$ ipython --no-banner

In [1]: import numpy as np

In [2]: from numpy import linalg as LA

In [3]: np.set_printoptions(precision=2, suppress=True, linewidth=120, floatmode="fixed")

In [4]: F = np.loadtxt("arr.csv", delimiter=",")

In [5]: F
Out[5]: 
array([[0.33, 0.11, 0.11, 0.11, 0.00, 0.11, 0.22],
       [0.10, 0.30, 0.10, 0.10, 0.20, 0.20, 0.00],
       [0.08, 0.17, 0.17, 0.17, 0.17, 0.08, 0.17],
       [0.17, 0.17, 0.08, 0.25, 0.08, 0.08, 0.17],
       [0.22, 0.00, 0.22, 0.11, 0.33, 0.11, 0.00],
       [0.17, 0.17, 0.08, 0.17, 0.17, 0.08, 0.17],
       [0.12, 0.25, 0.00, 0.25, 0.12, 0.00, 0.25]])

In [6]: rng = np.random.default_rng(27)

In [7]: labels = rng.permutation(7)

In [8]: labels
Out[8]: array([1, 0, 2, 6, 3, 4, 5])

In [9]: out = F[labels][:, labels]

In [10]: out
Out[10]: 
array([[0.30, 0.10, 0.10, 0.00, 0.10, 0.20, 0.20],
       [0.11, 0.33, 0.11, 0.22, 0.11, 0.00, 0.11],
       [0.17, 0.08, 0.17, 0.17, 0.17, 0.17, 0.08],
       [0.25, 0.12, 0.00, 0.25, 0.25, 0.12, 0.00],
       [0.17, 0.17, 0.08, 0.17, 0.25, 0.08, 0.08],
       [0.00, 0.22, 0.22, 0.00, 0.11, 0.33, 0.11],
       [0.17, 0.17, 0.08, 0.17, 0.17, 0.17, 0.08]])

In [11]: np.diag(out)
Out[11]: array([0.30, 0.33, 0.17, 0.25, 0.25, 0.33, 0.08])

In [12]: Q, r_ = LA.qr(F)

In [13]: round(float(abs(r_[0, 0])), 2), round(LA.norm(F[:, 0]), 2)
Out[13]: (0.5, np.float64(0.5))

In [14]: x0 = np.array([3, 2, 0, 2, 2, 3, 3])

In [15]: (F @ x0).argmax()
Out[15]: np.int64(0)

In [16]: F @ (2 * x0)
Out[16]: array([4.89, 4.20, 4.00, 4.50, 3.78, 4.50, 4.75])

In [17]: F @ x0
Out[17]: array([2.44, 2.10, 2.00, 2.25, 1.89, 2.25, 2.38])

In [18]: np.sign((F @ x0).round(6))
Out[18]: array([1.00, 1.00, 1.00, 1.00, 1.00, 1.00, 1.00])

In [19]: F @ np.eye(7)[6]
Out[19]: array([0.22, 0.00, 0.17, 0.17, 0.00, 0.17, 0.25])

In [20]: F @ np.ones(7)
Out[20]: array([1.00, 1.00, 1.00, 1.00, 1.00, 1.00, 1.00])

In [21]: cov = F.T @ F

In [22]: LA.matrix_rank(cov)
Out[22]: np.int64(7)

In [23]: cov
Out[23]: 
array([[0.25, 0.17, 0.14, 0.19, 0.17, 0.12, 0.17],
       [0.17, 0.25, 0.10, 0.20, 0.16, 0.11, 0.17],
       [0.14, 0.10, 0.11, 0.11, 0.14, 0.08, 0.08],
       [0.19, 0.20, 0.11, 0.22, 0.16, 0.09, 0.18],
       [0.17, 0.16, 0.14, 0.16, 0.23, 0.11, 0.10],
       [0.12, 0.11, 0.08, 0.09, 0.11, 0.09, 0.07],
       [0.17, 0.17, 0.08, 0.18, 0.10, 0.07, 0.20]])

In [24]: np.round(LA.eigvalsh(cov)[::-1], 2) + 0
Out[24]: array([1.04, 0.15, 0.09, 0.04, 0.01, 0.01, 0.00])

In [25]: F.sum(axis=1)
Out[25]: array([1.00, 1.00, 1.00, 1.00, 1.00, 1.00, 1.00])

In [26]: round(np.abs(F).max(), 2)
Out[26]: np.float64(0.33)

In [27]: np.diff(F, axis=0)
Out[27]: 
array([[-0.23,  0.19, -0.01, -0.01,  0.20,  0.09, -0.22],
       [-0.02, -0.13,  0.07,  0.07, -0.03, -0.12,  0.17],
       [ 0.08,  0.00, -0.08,  0.08, -0.08,  0.00,  0.00],
       [ 0.06, -0.17,  0.14, -0.14,  0.25,  0.03, -0.17],
       [-0.06,  0.17, -0.14,  0.06, -0.17, -0.03,  0.17],
       [-0.04,  0.08, -0.08,  0.08, -0.04, -0.08,  0.08]])

In [28]: np.count_nonzero(F)
Out[28]: np.int64(43)

In [29]: np.zeros(7, 7)
---------------------------------------------------------------------------
TypeError                                 Traceback (most recent call last)
Cell In[29], line 1
----> 1 np.zeros(7, 7)

TypeError: Cannot interpret '7' as a data type

In [30]: F.mean(axis=0)
Out[30]: array([0.17, 0.17, 0.11, 0.17, 0.15, 0.10, 0.14])

In [31]: LA.svd(F, compute_uv=False)
Out[31]: array([1.02, 0.39, 0.30, 0.21, 0.10, 0.08, 0.02])

In [32]: out = np.array([[2], [1], [-2], [-8], [-7], [0]])

In [33]: W2 = np.array([[1, 0, -2, -1, 0, 0, 0, 2, -2, 2, -1]])

In [34]: K = out @ W2

In [35]: K
Out[35]: 
array([[  2,   0,  -4,  -2,   0,   0,   0,   4,  -4,   4,  -2],
       [  1,   0,  -2,  -1,   0,   0,   0,   2,  -2,   2,  -1],
       [ -2,   0,   4,   2,   0,   0,   0,  -4,   4,  -4,   2],
       [ -8,   0,  16,   8,   0,   0,   0, -16,  16, -16,   8],
       [ -7,   0,  14,   7,   0,   0,   0, -14,  14, -14,   7],
       [  0,   0,   0,   0,   0,   0,   0,   0,   0,   0,   0]])

In [36]: r = LA.matrix_rank(K)

In [37]: r
Out[37]: np.int64(1)

In [38]: null = LA.svd(K)[2][r:].T

In [39]: np.round(null @ null.T, 2) + 0
Out[39]: 
array([[ 0.95,  0.00,  0.11,  0.05,  0.00,  0.00,  0.00, -0.11,  0.11, -0.11,  0.05],
       [ 0.00,  1.00,  0.00,  0.00,  0.00,  0.00,  0.00,  0.00,  0.00,  0.00,  0.00],
       [ 0.11,  0.00,  0.79, -0.11,  0.00,  0.00,  0.00,  0.21, -0.21,  0.21, -0.11],
       [ 0.05,  0.00, -0.11,  0.95,  0.00,  0.00,  0.00,  0.11, -0.11,  0.11, -0.05],
       [ 0.00,  0.00,  0.00,  0.00,  1.00,  0.00,  0.00,  0.00,  0.00,  0.00,  0.00],
       [ 0.00,  0.00,  0.00,  0.00,  0.00,  1.00,  0.00,  0.00,  0.00,  0.00,  0.00],
       [ 0.00,  0.00,  0.00,  0.00,  0.00,  0.00,  1.00,  0.00,  0.00,  0.00,  0.00],
       [-0.11,  0.00,  0.21,  0.11,  0.00,  0.00,  0.00,  0.79,  0.21, -0.21,  0.11],
       [ 0.11,  0.00, -0.21, -0.11,  0.00,  0.00,  0.00,  0.21,  0.79,  0.21, -0.11],
       [-0.11,  0.00,  0.21,  0.11,  0.00,  0.00,  0.00, -0.21,  0.21,  0.79,  0.11],
       [ 0.05,  0.00, -0.11, -0.05,  0.00,  0.00,  0.00,  0.11, -0.11,  0.11,  0.95]])

In [40]: [int(LA.matrix_rank(np.delete(K, i, axis=0))) for i in range(6)]
Out[40]: [1, 1, 1, 1, 1, 1]

In [41]: [int(LA.matrix_rank(K[:i])) for i in range(1, len(K) + 1)]
Out[41]: [1, 1, 1, 1, 1, 1]

In [42]: np.allclose(K @ null, 0)
Out[42]: True

In [43]: Uu, sv = LA.svd(K)
---------------------------------------------------------------------------
ValueError                                Traceback (most recent call last)
Cell In[43], line 1
----> 1 Uu, sv = LA.svd(K)

ValueError: too many values to unpack (expected 2)

In [44]: Uu, sv, vt = LA.svd(K, full_matrices=False)

In [45]: np.abs(Uu[:, 0]).round(6).argmax()
Out[45]: np.int64(3)

In [46]: np.abs(vt[0])
Out[46]: array([0.23, 0.00, 0.46, 0.23, 0.00, 0.00, 0.00, 0.46, 0.46, 0.46, 0.23])

In [47]: np.round(vt @ vt.T, 2) + 0
Out[47]: 
array([[1.00, 0.00, 0.00, 0.00, 0.00, 0.00],
       [0.00, 1.00, 0.00, 0.00, 0.00, 0.00],
       [0.00, 0.00, 1.00, 0.00, 0.00, 0.00],
       [0.00, 0.00, 0.00, 1.00, 0.00, 0.00],
       [0.00, 0.00, 0.00, 0.00, 1.00, 0.00],
       [0.00, 0.00, 0.00, 0.00, 0.00, 1.00]])

In [48]: Uu.shape, sv.shape, vt.shape
Out[48]: ((6, 6), (6,), (6, 11))

In [49]: sv.round(2) + 0
Out[49]: array([48.15,  0.00,  0.00,  0.00,  0.00,  0.00])

In [50]: np.round(Uu.T @ Uu, 2) + 0
Out[50]: 
array([[1.00, 0.00, 0.00, 0.00, 0.00, 0.00],
       [0.00, 1.00, 0.00, 0.00, 0.00, 0.00],
       [0.00, 0.00, 1.00, 0.00, 0.00, 0.00],
       [0.00, 0.00, 0.00, 1.00, 0.00, 0.00],
       [0.00, 0.00, 0.00, 0.00, 1.00, 0.00],
       [0.00, 0.00, 0.00, 0.00, 0.00, 1.00]])

In [51]: round(float(np.sqrt((sv ** 2).sum())), 2), round(float(LA.norm(K)), 2)
Out[51]: (48.15, 48.15)

In [52]: np.round(sv / sv[0], 2) + 0
Out[52]: array([1.00, 0.00, 0.00, 0.00, 0.00, 0.00])
